In [1]: import numpy as np

In [2]: from numpy import linalg as LA

In [3]: np.set_printoptions(precision=3, suppress=True, linewidth=120, legacy="1.25")

In [4]: def rnd(a):
   ...:     return np.round(a, 3) + 0
   ...: 

In [5]: data = np.loadtxt("a.csv", delimiter=",")

In [6]: data
Out[6]: 
array([[-1.,  0., -1.],
       [-1.,  0., -1.],
       [-2.,  0., -2.]])

In [7]: # rows 0 and 1 are equal

In [8]: theta = np.radians(60)

In [9]: R = np.eye(3)

In [10]: R[0, 0] = R[1, 1] = np.cos(theta)

In [11]: R[0, 1], R[1, 0] = -np.sin(theta), np.sin(theta)

In [12]: rnd(R)
Out[12]: 
array([[ 0.5  , -0.866,  0.   ],
       [ 0.866,  0.5  ,  0.   ],
       [ 0.   ,  0.   ,  1.   ]])

In [13]: B = data @ R.T

In [14]: rnd(LA.svd(data, compute_uv=False)), rnd(LA.svd(B, compute_uv=False))
Out[14]: (array([3.464, 0.   , 0.   ]), array([3.464, 0.   , 0.   ]))

In [15]: rnd(B)
Out[15]: 
array([[-0.5  , -0.866, -1.   ],
       [-0.5  , -0.866, -1.   ],
       [-1.   , -1.732, -2.   ]])

In [16]: np.unique(data.round(6), axis=0).shape
Out[16]: (2, 3)

In [17]: rnd(data @ LA.pinv(data) @ data)
Out[17]: 
array([[-1.,  0., -1.],
       [-1.,  0., -1.],
       [-2.,  0., -2.]])

In [18]: np.abs(np.diag(LA.qr(data)[1])) > 1e-9
Out[18]: array([ True, False, False])

In [19]: np.allclose(data[:-1].T @ LA.lstsq(data[:-1].T, data[-1])[0], data[-1])
Out[19]: True

In [20]: rnd(np.trace(LA.pinv(data) @ data))
Out[20]: 1.0

In [21]: rk = LA.matrix_rank(data)

In [22]: rk
Out[22]: 1

In [23]: N = LA.svd(data)[2][rk:].T

In [24]: [int(LA.matrix_rank(np.delete(data, i, axis=0))) for i in range(3)]
Out[24]: [1, 1, 1]

In [25]: K = np.loadtxt("x.csv", delimiter=",")

In [26]: K
Out[26]: 
array([[0.667, 0.   , 0.333],
       [0.25 , 0.5  , 0.25 ],
       [0.5  , 0.   , 0.5  ]])

In [27]: rnd(LA.norm(K, axis=0))
Out[27]: array([0.87 , 0.5  , 0.651])

In [28]: rnd(LA.norm(K, 2))
Out[28]: 1.088

In [29]: rnd(LA.norm(K[0], 1)), rnd(LA.norm(K[0], np.inf))
Out[29]: (1.0, 0.667)

In [30]: rnd(LA.norm(K, "nuc"))
Out[30]: 1.721

In [31]: feats = np.array([[-2, 3, 0], [-1, 3, 0], [0, 3, 2], [-2, 3, 0], [-3, -1, 1]])

In [32]: # rows 0 and 3 are equal

In [33]: np.count_nonzero(feats)
Out[33]: 11

In [34]: feats.mean(axis=0)
Out[34]: array([-1.6,  2.2,  0.6])

In [35]: np.abs(feats).max()
Out[35]: 3

In [36]: np.unravel_index(np.abs(feats).argmax(), feats.shape)
Out[36]: (0, 1)

In [37]: feats.sum(axis=1)
Out[37]: array([ 1,  2,  5,  1, -3])

In [38]: J = np.loadtxt("arr.csv", delimiter=",")

In [39]: J
Out[39]: 
array([[-1.,  1., -2.],
       [ 0.,  0.,  0.],
       [ 0.,  0.,  0.],
       [-1.,  0.,  1.],
       [-2., -3., -2.],
       [ 0.,  0.,  0.],
       [ 0.,  0.,  0.],
       [ 0.,  0.,  0.],
       [-3., -2., -4.],
       [-2., -3., -2.],
       [-1.,  1., -2.],
       [-2., -3., -2.],
       [ 0.,  0.,  0.]])

In [40]: Xc = J - J.mean(axis=0)

In [41]: vecs = LA.svd(Xc)[2][:2]

In [42]: B = Xc - Xc @ vecs.T @ vecs

In [43]: rnd(np.diag(vecs.T @ vecs))
Out[43]: array([0.25, 0.94, 0.81])

In [44]: rnd(LA.norm(B) / LA.norm(Xc))
Out[44]: 0.153

In [45]: rnd(B.std(axis=0))
Out[45]: array([0.294, 0.083, 0.148])

In [46]: B = np.c_[J[:, :2] @ np.array([[3, 0], [2, 2]]), np.array([2, -2, -2, -1, -1, 2, -1, -1, 2, -2, 1, 0, 1])]

In [47]: B
Out[47]: 
array([[ -1.,   2.,   2.],
       [  0.,   0.,  -2.],
       [  0.,   0.,  -2.],
       [ -3.,   0.,  -1.],
       [-12.,  -6.,  -1.],
       [  0.,   0.,   2.],
       [  0.,   0.,  -1.],
       [  0.,   0.,  -1.],
       [-13.,  -4.,   2.],
       [-12.,  -6.,  -2.],
       [ -1.,   2.,   1.],
       [-12.,  -6.,   0.],
       [  0.,   0.,   1.]])

In [48]: rnd(LA.lstsq(J, B[:, 0])[0])
Out[48]: array([3., 2., 0.])

In [49]: rnd(LA.norm(LA.qr(J)[0].T @ B, axis=0) ** 2 / ((B ** 2).sum(axis=0) + 1e-12))
Out[49]: array([1.   , 1.   , 0.376])

In [50]: arr = np.load("data.npy")

In [51]: arr
Out[51]: 
array([[ 2., -3.,  0.,  0.,  0.],
       [-3.,  0., -3.,  0.,  0.],
       [ 0., -3.,  1., -3.,  0.],
       [ 0.,  0., -3.,  1., -3.],
       [ 0.,  0.,  0., -3.,  2.]])

In [52]: # equal to its transpose

In [53]: T = np.stack([arr, 2 * arr, arr[::-1]])

In [54]: T.shape
Out[54]: (3, 5, 5)

In [55]: LA.matrix_rank(T)
Out[55]: array([5, 5, 5])

In [56]: rnd(LA.norm(T, axis=(1, 2)))
Out[56]: array([ 9.055, 18.111,  9.055])
